% ipython --no-banner

In [1]: import numpy as np

In [2]: np.set_printoptions(precision=2, suppress=True, linewidth=200)

In [3]: tidy = lambda a: np.round(a, 2) + 0

In [4]: J = np.load("dump.npy")

In [5]: print(J)
[[0 1 0 0 0 1 0 0 1 0 1 0 0]
 [1 0 0 0 0 1 0 1 1 0 0 0 1]
 [0 0 0 1 1 0 0 0 0 1 0 1 0]
 [0 0 1 0 1 0 0 0 0 1 0 1 0]
 [0 0 1 1 0 0 0 0 0 1 0 1 0]
 [1 1 0 0 0 0 0 1 1 0 1 0 0]
 [0 0 0 0 0 0 0 0 0 1 0 0 0]
 [0 1 0 0 0 1 0 0 1 0 1 0 0]
 [1 1 0 0 0 1 0 1 0 0 1 0 1]
 [0 0 1 1 1 0 1 0 0 0 0 1 0]
 [1 0 0 0 0 1 0 1 1 0 0 0 1]
 [0 0 1 1 1 0 0 0 0 1 0 0 0]
 [0 1 0 0 0 0 0 0 1 0 1 0 0]]

In [6]: w, evecs = np.linalg.eigh(J)

In [7]: print(tidy(np.linalg.svd(J, compute_uv=False)))
[4.71 4.05 2.51 1.53 1.38 1.22 1.   1.   1.   0.48 0.4  0.   0.  ]

In [8]: print(tidy(np.linalg.eigvalsh(J + 4 * np.eye(13))))
[1.49 2.47 2.62 2.78 3.   3.   3.   4.   4.   4.4  4.48 8.05 8.71]

In [9]: print(tidy(w.sum()), np.trace(J))
0.0 0

In [10]: m1 = np.load("layer5.npy")

In [11]: print(tidy(m1))
[[ 0.95 -0.32 -0.08  0.06  0.95 -0.49  0.14 -0.88 -1.47  1.19  0.8   0.5  -1.01  0.08 -0.49  0.57]
 [ 0.71  0.75  0.86 -0.06 -1.09  0.   -0.7   1.5  -0.96  0.52 -0.25  0.44  0.1  -0.17 -1.12 -0.71]
 [-0.39 -0.42  0.86  1.53 -0.22 -1.66  0.77  0.04  0.37  0.25  0.68 -0.23  0.99 -0.34 -0.58  0.18]
 [-0.87 -0.7  -0.39  0.62 -0.62  0.56 -1.67  0.31  0.15  0.69  1.44 -0.5  -0.54 -0.62  0.33  0.13]
 [-0.63  0.88 -0.74  0.06  0.42  0.13 -0.63 -0.51 -1.46 -0.6  -0.14 -0.91  1.39 -0.49 -0.66  0.68]
 [ 0.32 -0.48  0.38  0.83  0.38  1.28  0.33  0.57 -0.66  0.9  -0.07  0.13  1.36  0.98  1.23  0.16]
 [-1.34 -0.75  0.05  0.64  1.11  0.26  0.02  1.22 -0.29 -0.52 -0.81  0.58 -0.85  0.4  -0.91  0.62]
 [-0.87  0.82 -0.16 -1.11 -0.33 -0.23  1.04  0.87  0.15  1.28  0.34 -1.04 -0.27  0.58 -0.01  1.02]
 [ 1.26 -0.16 -1.47  0.01  0.43  0.    0.48  1.42  0.5  -0.3   0.54  0.36  0.42 -1.16 -0.02  0.7 ]
 [ 0.08 -0.06  1.02 -0.23 -0.15  0.41 -0.45 -0.53  0.64  0.83 -1.18  0.51  0.22 -1.37  0.02  1.6 ]
 [-0.08  0.38 -0.22  0.41  1.25  0.73  0.3  -0.15  0.74  1.24 -0.43 -0.81  0.   -0.79 -0.82 -1.48]
 [ 0.79 -0.36  0.41 -0.58  0.58  0.25 -0.99 -0.1   1.15 -0.14  0.61 -0.37  0.69  1.38 -1.34  0.57]
 [-0.79 -1.09 -0.86 -1.24  0.04 -0.95 -0.45  0.   -0.08  0.92 -0.4   1.06  1.1   0.05 -0.05 -0.69]
 [-0.79  1.49 -0.15  0.28  0.03  0.67  0.28 -0.43  0.51  0.09  1.08  1.92  0.3   0.17 -0.34  0.04]
 [ 0.    1.13  0.65 -0.11  1.52 -1.2  -1.16  0.68  0.2   0.    0.08  0.05 -0.06 -0.02  1.29 -0.1 ]
 [ 0.39  0.66 -1.43  1.32 -0.62 -0.62 -0.63 -0.24  0.48  0.69 -1.18  0.07 -0.3   1.   -0.01  0.4 ]]

In [12]: A2 = np.linalg.inv(m1)

In [13]: print(tidy(np.linalg.cond(m1)))
1.0

In [14]: print(np.allclose(A2, m1.T))
False

In [15]: M = np.loadtxt("run12.csv", delimiter=",")

In [16]: print(M)
[[  0.   1.   2.  -1.  -1.   2.  -2.  -1.  -1.  -2.  -2.  -1.   1.]
 [  7.   8.   9.   6.   6.   9.   5.   6.   6.   5.   5.   6.   8.]
 [  0.   1.   2.  -1.  -1.   2.  -2.  -1.  -1.  -2.  -2.  -1.   1.]
 [ -9.  -8.  -7. -10. -10.  -7. -11. -10. -10. -11. -11. -10.  -8.]
 [  3.   4.   5.   2.   2.   5.   1.   2.   2.   1.   1.   2.   4.]
 [  8.   9.  10.   7.   7.  10.   6.   7.   7.   6.   6.   7.   9.]
 [  3.   4.   5.   2.   2.   5.   1.   2.   2.   1.   1.   2.   4.]
 [ -7.  -6.  -5.  -8.  -8.  -5.  -9.  -8.  -8.  -9.  -9.  -8.  -6.]
 [  3.   4.   5.   2.   2.   5.   1.   2.   2.   1.   1.   2.   4.]
 [  6.   7.   8.   5.   5.   8.   4.   5.   5.   4.   4.   5.   7.]
 [ -4.  -3.  -2.  -5.  -5.  -2.  -6.  -5.  -5.  -6.  -6.  -5.  -3.]
 [ -9.  -8.  -7. -10. -10.  -7. -11. -10. -10. -11. -11. -10.  -8.]
 [  3.   4.   5.   2.   2.   5.   1.   2.   2.   1.   1.   2.   4.]]

In [17]: Uu, s, vt = np.linalg.svd(M)

In [18]: evecs = vt[:(s > 1e-8).sum()]

In [19]: rng = np.random.default_rng(472670)

In [20]: x0 = M[0] + 3 * M[6] + rng.integers(2) * np.eye(13)[5]

In [21]: print(x0)
[ 9. 13. 17.  5.  5. 18.  1.  5.  5.  1.  1.  5. 13.]

In [22]: print(np.linalg.matrix_rank(np.vstack([M, x0])))
3

In [23]: print(tidy(np.linalg.norm(x0 - evecs.T @ evecs @ x0)))
0.83

In [24]: feats = np.loadtxt("block7.csv", delimiter=",")

In [25]: print(tidy(feats))
[[ 0.89 -0.04 -0.11 -0.11  0.19  0.04  0.19 -0.19 -0.11 -0.26]
 [-0.04  0.99 -0.04 -0.04  0.06  0.01  0.06 -0.06 -0.04 -0.09]
 [-0.11 -0.04  0.89 -0.11  0.19  0.04  0.19 -0.19 -0.11 -0.26]
 [-0.11 -0.04 -0.11  0.89  0.19  0.04  0.19 -0.19 -0.11 -0.26]
 [ 0.19  0.06  0.19  0.19  0.69 -0.06 -0.31  0.31  0.19  0.43]
 [ 0.04  0.01  0.04  0.04 -0.06  0.99 -0.06  0.06  0.04  0.09]
 [ 0.19  0.06  0.19  0.19 -0.31 -0.06  0.69  0.31  0.19  0.43]
 [-0.19 -0.06 -0.19 -0.19  0.31  0.06  0.31  0.69 -0.19 -0.43]
 [-0.11 -0.04 -0.11 -0.11  0.19  0.04  0.19 -0.19  0.89 -0.26]
 [-0.26 -0.09 -0.26 -0.26  0.43  0.09  0.43 -0.43 -0.26  0.4 ]]

In [26]: u = np.array([1, 3])

In [27]: print(tidy(np.polyval(u, feats[7])))
[2.81 2.94 2.81 2.81 3.31 3.06 3.31 3.69 2.81 2.57]

In [28]: A2 = feats + rng.integers(-2, 3, (10, 2)) @ rng.integers(-2, 3, (2, 10))

In [29]: print(tidy(A2))
[[ 2.89 -4.04  1.89 -3.11 -0.81  2.04 -0.81 -1.19  0.89 -1.26]
 [ 3.96 -3.01  3.96 -2.04 -3.94  4.01 -1.94 -0.06 -2.04 -4.09]
 [ 3.89 -2.04  4.89 -0.11 -4.81  4.04 -1.81  0.81 -4.11 -5.26]
 [-2.11  3.96 -2.11  3.89  1.19 -1.96  1.19  0.81 -1.11  0.74]
 [ 2.19 -1.94  2.19 -0.81 -1.31  1.94 -1.31  0.31 -0.81 -1.57]
 [-3.96  8.01 -3.96  6.04  1.94 -3.01  1.94  2.06 -1.96  2.09]
 [ 4.19 -5.94  4.19 -3.81 -3.31  3.94 -1.31 -0.69  0.19 -2.57]
 [ 1.81 -4.06  1.81 -3.19 -0.69  2.06 -0.69 -0.31  0.81 -1.43]
 [ 1.89 -0.04  1.89  0.89 -2.81  2.04 -0.81  0.81 -2.11 -3.26]
 [ 3.74 -4.09  3.74 -2.26 -3.57  4.09 -1.57 -0.43 -2.26 -3.6 ]]

In [30]: print(tidy(np.linalg.svd(A2 - feats, compute_uv=False)))
[26.48 11.12  0.    0.    0.    0.    0.    0.    0.    0.  ]

In [31]: print(np.linalg.matrix_rank(A2 - feats, tol=1e-8))
2
